$ python3 -q
>>> import numpy as np
>>> np.set_printoptions(precision=2, suppress=True, linewidth=100)
>>> tidy = lambda a: np.round(a, 2) + 0
>>> Y = np.array([[5, -4, 1, 0, -3], [2, 1, -4, 1, 0]])
>>> mat = Y.T @ Y
>>> mat
array([[ 29, -18,  -3,   2, -15],
       [-18,  17,  -8,   1,  12],
       [ -3,  -8,  17,  -4,  -3],
       [  2,   1,  -4,   1,   0],
       [-15,  12,  -3,   0,   9]])
>>> rng = np.random.default_rng(373619)
>>> lab = rng.permutation(5)
>>> print(lab)
[4 0 3 1 2]
>>> Y = mat[lab][:, lab]
>>> np.allclose(Y, mat)
False
>>> np.trace(Y)
np.int64(73)
>>> np.diag(Y)
array([ 9, 29,  1, 17, 17])
>>> left, s, Vh = np.linalg.svd(mat)
>>> np.argmax(s[:-1] / (s[1:] + 1e-6)) + 1
np.int64(2)
>>> Y = left[:, :2] @ np.diag(s[:2]) @ Vh[:2]
>>> tidy(np.abs(mat - Y).max())
np.float64(0.0)
>>> np.linalg.matrix_rank(mat, rtol=0.05)
np.int64(2)
>>> r0 = np.array([2, -2, 2])
>>> r1 = np.array([1, 2, 2, 0])
>>> M = np.outer(r0, r1)
>>> M
array([[ 2,  4,  4,  0],
       [-2, -4, -4,  0],
       [ 2,  4,  4,  0]])
>>> Y = np.array([[-2, -1], [-2, 1]])
>>> Z = np.kron(Y, M)
>>> np.linalg.matrix_rank(Z)
np.int64(2)
>>> Y = M / np.linalg.norm(M, axis=1)
Traceback (most recent call last):
  File "<python-input-25>", line 1, in <module>
    Y = M / np.linalg.norm(M, axis=1)
        ~~^~~~~~~~~~~~~~~~~~~~~~~~~~~
ValueError: operands could not be broadcast together with shapes (3,4) (3,) 
>>> Y = M / np.linalg.norm(M, axis=1, keepdims=True)
>>> cov = Y @ Y.T
>>> tidy(np.degrees(np.arccos(np.clip(cov[1, 0], -1, 1))))
np.float64(180.0)
>>> (np.abs(cov) > 0.9).astype(int)
array([[1, 1, 1],
       [1, 1, 1],
       [1, 1, 1]])
>>> print(tidy(np.linalg.norm(Y, axis=1)))
[1. 1. 1.]
